% python3 -q
>>> import numpy as np
>>> from numpy import linalg as LA
>>> np.set_printoptions(suppress=True, linewidth=120)
>>> W0 = np.loadtxt("layer9.csv", delimiter=",")
>>> print(W0)
[[5. 3. 2. 9. 9.]
 [3. 4. 3. 2. 7.]
 [3. 1. 4. 8. 6.]
 [7. 1. 1. 0. 9.]
 [6. 6. 8. 2. 9.]]
>>> vec = np.array([2, 0, 3, 1, 3])
>>> print((W0 @ vec).argmax())
4
>>> print(np.einsum("ij,j->i", W0, vec))
[52. 38. 44. 44. 65.]
>>> print(W0 @ np.eye(5)[2])
[2. 3. 4. 1. 8.]
>>> print(np.trace(W0))
22.0
>>> print(W0 @ W0)
[[157.  92. 108.  85. 240.]
 [ 92.  72.  88.  73. 154.]
 [122.  61.  81.  73. 184.]
 [ 95.  80.  93.  91. 157.]
 [140. 106. 136. 148. 243.]]
>>> print(np.round(np.abs(LA.eigvals(W0)).max(), 3))
25.085
>>> print(np.round(np.sort(np.abs(LA.eigvals(W0))), 3))
[ 2.634  2.634  4.058  4.058 25.085]
>>> Y = LA.inv(W0)
>>> print(np.round(LA.det(W0) * Y, 3))
[[  902. -1695.  -787.   157.   784.]
 [  842.  -171. -1008.  -451.   414.]
 [ -586.   -24.   613.   -13.   209.]
 [  397.  -336.   -19.  -182.    59.]
 [ -730.  1340.   656.   248.  -679.]]
>>> print(np.round(LA.inv(Y), 3))
[[ 5.  3.  2.  9.  9.]
 [ 3.  4.  3.  2.  7.]
 [ 3.  1.  4.  8.  6.]
 [ 7.  1.  1. -0.  9.]
 [ 6.  6.  8.  2.  9.]]
>>> print(np.round(W0 @ Y, 3) + 0)
[[1. 0. 0. 0. 0.]
 [0. 1. 0. 0. 0.]
 [0. 0. 1. 0. 0.]
 [0. 0. 0. 1. 0.]
 [0. 0. 0. 0. 1.]]
>>> J = np.loadtxt("sample16.csv", delimiter=",")
>>> print(J)
[[ 0.03  -2.985  1.981 -0.013]
 [ 0.004 -2.998  2.021 -0.03 ]
 [ 0.029 -3.012  2.017  0.022]
 [-0.008 -3.009  2.023 -0.01 ]
 [ 0.042 -3.01   2.018  0.018]
 [-0.011 -3.005  1.98   0.001]
 [ 1.024  0.004 -1.015 -3.003]
 [ 0.99  -0.004 -0.982 -3.012]
 [ 0.999  0.049 -0.993 -2.987]
 [ 0.975  0.025 -1.025 -3.026]
 [ 1.021 -0.035 -1.005 -3.001]
 [ 1.002 -0.037 -1.007 -2.987]
 [ 3.048 -1.027  1.983 -1.037]
 [ 3.022 -1.007  1.997 -1.003]
 [ 2.992 -1.013  1.976 -1.005]
 [ 2.963 -0.976  1.984 -0.984]
 [ 3.005 -0.976  1.99  -0.999]
 [ 2.979 -0.997  2.005 -1.016]]
>>> dist = LA.norm(J[:, None] - J[None], axis=-1)
>>> print(np.unravel_index(dist.round(6).argmax(), dist.shape))
(np.int64(2), np.int64(9))
>>> print((dist + 1e9 * np.eye(18)).round(6).argmin(axis=1))
[ 5  3  4  1  2  3 10  6  6  7 11 10 13 16 13 16 13 14]
>>> print(LA.matrix_rank(dist ** 2))
6
>>> print(dist[1].round(6).argsort(kind="stable")[:4])
[1 3 0 5]
>>> t = np.radians(60)
>>> Rm = np.eye(4)
>>> Rm[1, 1] = Rm[2, 2] = np.cos(t)
>>> Rm[1, 2], Rm[2, 1] = -np.sin(t), np.sin(t)
>>> print(Rm.round(3))
[[ 1.     0.     0.     0.   ]
 [ 0.     0.5   -0.866  0.   ]
 [ 0.     0.866  0.5    0.   ]
 [ 0.     0.     0.     1.   ]]
>>> Y = J @ Rm.T
>>> print(np.allclose(J @ J.T, Y @ Y.T))
True
>>> basis = J[[8, 4]].astype(float)
>>> for _ in range(6):
...     idx = LA.norm(J[:, None] - basis, axis=-1).argmin(axis=1)
...     basis = np.array([J[idx == j].mean(axis=0) for j in range(2)])
... 
>>> print(idx)
[1 1 1 1 1 1 0 0 0 0 0 0 1 1 1 1 1 1]
>>> print(np.round(basis[1] - basis[0], 3))
[ 0.506 -2.002  3.002  2.498]
>>> print(np.bincount(idx))
[ 6 12]
>>> print(basis.round(3) + 0)
[[ 1.002  0.    -1.004 -3.003]
 [ 1.508 -2.001  1.998 -0.505]]
>>> print(np.abs(basis[1] - basis[0]).argmax())
2
>>> F = np.loadtxt("run0.csv", delimiter=",")
>>> print(F)
[[ 8. -8.  0.]
 [-8.  8.  0.]
 [ 0.  0. 18.]]
>>> U, s, VT = LA.svd(F)
>>> print(np.argmax(s[:-1] / (s[1:] + 1e-6)) + 1)
2
>>> Y = U[:, :2] @ np.diag(s[:2]) @ VT[:2]
>>> print(round(float(LA.norm(F - Y) / LA.norm(F)), 3))
0.0
>>> print(LA.matrix_rank(Y))
2
>>> print(round(float(np.abs(F - Y).max()), 3))
0.0
>>> W1 = np.array([[-3, -3, 1, 3, 3, 1],
...     [-1, -2, -3, -1, -3, -2],
...     [-3, -3, 3, 0, 2, 3],
...     [0, -3, 1, 1, -3, -1]])
>>> b = np.array([-1, -1, -2, -3, -1, 2])
>>> H = np.maximum(J @ W1 + b, 0)
>>> print((H > 0).astype(int))
[[0 0 1 1 1 1]
 [0 0 1 0 1 1]
 [0 0 1 1 1 1]
 [0 0 1 0 1 1]
 [0 0 1 1 1 1]
 [0 0 1 0 1 1]
 [0 1 0 0 1 1]
 [0 1 0 0 1 1]
 [0 1 0 0 1 1]
 [0 1 0 0 1 1]
 [0 1 0 0 1 1]
 [0 1 0 0 1 1]
 [0 0 1 1 1 1]
 [0 0 1 1 1 1]
 [0 0 1 1 1 1]
 [0 0 1 1 1 1]
 [0 0 1 1 1 1]
 [0 0 1 1 1 1]]
>>> basis = np.array([[7, 8], [6, 2], [1, 3], [8, 8], [2, 8], [4, 6]])
>>> print(W1 @ basis)
[[ -4  27]
 [-44 -65]
 [-20  13]
 [-19 -25]]
>>> print((H @ basis).round(6).argmax(axis=1))
[1 1 1 1 1 1 1 1 1 1 1 1 1 1 1 1 1 1]
>>> evals, V = LA.eigh(F)
>>> print(np.round(V.T @ F @ V, 3) + 0)
[[ 0.  0.  0.]
 [ 0. 16.  0.]
 [ 0.  0. 18.]]
>>> print(np.unique(evals.round(6) + 0, return_counts=True)[1])
[1 1 1]
>>> print(np.abs(V[:, -1]))
[0. 0. 1.]
>>> print(evals.sum(), np.trace(F))
34.0 34.0
>>> print(np.round(LA.eigvalsh(F @ F), 3))
[  0. 256. 324.]
>>> X = np.load("block6.npy")
>>> print(X)
[[ 5  6  7  8  9]
 [10 11 12 13 14]
 [15 16 17 18 19]]
>>> # rows and columns are dependent
>>> U, s, VT = LA.svd(X)
>>> V = VT[:(s > 1e-8).sum()]
>>> rng = np.random.default_rng(422237)
>>> vec = X[1] + -1 * X[0] + rng.integers(2) * np.eye(5)[2]
>>> print(vec)
[5. 5. 5. 5. 5.]
>>> print(np.round(V.T @ V, 3) + 0)
[[ 0.6  0.4  0.2  0.  -0.2]
 [ 0.4  0.3  0.2  0.1  0. ]
 [ 0.2  0.2  0.2  0.2  0.2]
 [ 0.   0.1  0.2  0.3  0.4]
 [-0.2  0.   0.2  0.4  0.6]]
>>> print(np.round(LA.norm(vec - V.T @ V @ vec), 3))
0.0
>>> print(np.allclose(V.T @ V @ vec, vec))
True
>>> print(np.argsort(-LA.norm(X, axis=0).round(6), kind="stable")[:3])
[4 3 2]
>>> print(LA.cond(X) > 100)
True
>>> print(LA.matrix_rank(X, rtol=0.1))
1
>>> print(round(LA.norm(X, 2) / LA.norm(X), 3))
0.999
>>> feats = np.load("case14.npy")
>>> print(feats)
[[ 6  2 -4 -1]
 [ 2  0  0 -1]
 [-4  0 -4  0]
 [-1 -1  0  0]]
>>> try:
...     LA.cholesky(feats)
... except LA.LinAlgError as e:
...     print(e)
... 
Matrix is not positive definite
>>> print([round(float(LA.det(feats[:i, :i])), 2) + 0 for i in range(1, 5)])
[6.0, -4.0, 16.0, 24.0]
>>> print(np.round(LA.eigvalsh(feats).min(), 3))
-5.496
>>> print(np.all(LA.eigvalsh(feats) > 0))
False
>>> idx = rng.permutation(4)
>>> print(idx)
[3 0 1 2]
>>> Y = feats[idx][:, idx]
>>> print(np.trace(Y))
2
>>> print(np.diag(Y))
[ 0  6  0 -4]
>>> print(np.round(LA.det(Y), 3), round(LA.det(feats[idx]), 3))
24.0 -24.0
>>> mat = np.loadtxt("m.csv", delimiter=",")
>>> print(mat)
[[ 0.015  1.004  2.008 -0.008]
 [-0.024  0.991  1.983  0.011]
 [-0.015  1.015  1.986 -0.016]
 [-0.021  0.978  2.023  0.011]
 [-0.014  1.002  1.969  0.001]
 [-0.032  1.015  2.     0.003]
 [ 0.018  0.979  2.004 -0.007]
 [ 0.004  1.005  1.989  0.006]
 [ 0.005  1.026  2.     0.016]
 [ 0.014  1.007  2.012 -0.007]
 [ 0.993  1.031  0.977  1.   ]
 [ 1.02   1.006  1.018  1.001]
 [ 0.995  0.98   1.02   1.015]
 [ 1.027  1.009  0.996  0.975]
 [ 0.997  1.004  0.963  1.008]
 [ 1.006  1.004  1.011  1.009]
 [ 1.007  0.985  0.969  0.985]
 [ 0.98   0.997  0.986  1.011]
 [ 0.956  0.979  0.995  0.975]
 [ 1.002  1.017  1.019  0.968]]
>>> Xs = mat - mat.mean(axis=0)
>>> V = LA.svd(Xs)[2][:2]
>>> Y = Xs - Xs @ V.T @ V
>>> print(round(LA.norm(Y) / LA.norm(Xs), 3))
0.024
>>> print(np.round(np.diag(V.T @ V), 3))
[0.915 0.019 0.716 0.35 ]
>>> print(np.round(np.cov(Xs @ V.T, rowvar=False), 3) + 0)
[[0.789 0.   ]
 [0.    0.   ]]
>>> print(np.round((Xs @ V.T).std(axis=0), 3))
[0.866 0.02 ]
>>> vec = np.array([-1, 1, -2, 4])
>>> target = mat @ vec
>>> print(np.round(LA.solve(mat.T @ mat, mat.T @ target), 3))
[-1.  1. -2.  4.]
>>> target = target + 0.05 * rng.normal(size=20)
>>> print(target.round(3))
[-3.063 -2.908 -2.947 -2.97  -2.872 -2.993 -3.068 -2.943 -2.898 -3.012  2.075  1.815  1.971  1.861  2.086  2.02   2.051
  2.147  1.826  1.888]
>>> b, *_ = LA.lstsq(mat, target)
>>> print([round(float(LA.norm(LA.solve(mat.T @ mat + lam * np.eye(4), mat.T @ target))), 2) for lam in (0, 1, 10, 100)])
[4.59, 2.68, 1.71, 0.39]
>>> print(b.round(3))
[-0.892  1.425 -2.205  3.652]
>>> print(round(LA.norm(target - mat @ b), 3))
0.22
>>> print(np.argsort(-LA.norm(mat, axis=0).round(6), kind="stable")[:3])
[2 1 0]
>>> print([round(float(x), 3) for x in LA.svd(mat, compute_uv=False)[:3]])
[8.67, 3.817, 0.076]
>>> print(LA.matrix_rank(mat, rtol=0.1))
2
>>> print(np.unravel_index(np.abs(mat).argmax(), mat.shape))
(np.int64(3), np.int64(2))
>>> print(np.count_nonzero(mat))
80
>>> mat[20]
Traceback (most recent call last):
  File "<python-input-109>", line 1, in <module>
    mat[20]
    ~~~^^^^
IndexError: index 20 is out of bounds for axis 0 with size 20
>>> print(LA.matrix_rank(mat))
4
>>> E = np.array([[0.5, -0.4, -0.5, 2.4, -0.2],
...     [0.2, -0.16, -0.2, 0.96, -0.08],
...     [-0.1, 0.08, 0.1, -0.48, 0.04]])
>>> Y = np.array([[-3, 2, -3], [-2, 0, 1], [2, -3, -3], [-1, 2, 1], [-3, 2, 1]])
>>> print(LA.matrix_rank(E @ Y))
1
>>> print(np.round(np.einsum("ik,kj->ij", E, Y), 3))
[[-3.5   6.9   1.8 ]
 [-1.4   2.76  0.72]
 [ 0.7  -1.38 -0.36]]
>>> print(np.round(np.einsum("ij->j", E), 3))
[ 0.6  -0.48 -0.6   2.88 -0.24]
>>> print(np.round(np.einsum("ik,kj->ji", E, Y), 3))
[[-3.5  -1.4   0.7 ]
 [ 6.9   2.76 -1.38]
 [ 1.8   0.72 -0.36]]
>>> arr = np.load("arr.npy")
>>> print(arr)
[[ 1  1  1  1  1  1  1  1]
 [ 1  1 -1 -1 -1 -1  1  1]
 [ 1 -1 -1  1 -1  1  1 -1]
 [ 1 -1  1 -1 -1  1 -1  1]]
>>> f = np.array([-1, -2])
>>> print(np.correlate(arr[1], arr[3], "full"))
[ 1  0 -1  0 -3  0  3  0  3  0 -3  0 -1  0  1]
>>> W1 = np.array([[0, 2], [2, 0], [1, 2], [1, 2], [1, 0], [1, 1], [2, 1], [0, 0]])
>>> b = np.array([2, 1])
>>> H = np.maximum(arr @ W1 + b, 0)
>>> print((H > 0).mean(axis=0))
[0.75 0.75]
>>> print(LA.matrix_rank(H))
2
>>> print(H)
[[10  9]
 [ 2  0]
 [ 2  5]
 [ 0  3]]
>>> basis = np.array([[-1, -1, 4], [2, -5, -5]])
>>> print(H @ basis)
[[  8 -55  -5]
 [ -2  -2   8]
 [  8 -27 -17]
 [  6 -15 -15]]
>>> print(W1 @ basis)
[[  4 -10 -10]
 [ -2  -2   8]
 [  3 -11  -6]
 [  3 -11  -6]
 [ -1  -1   4]
 [  1  -6  -1]
 [  0  -7   3]
 [  0   0   0]]
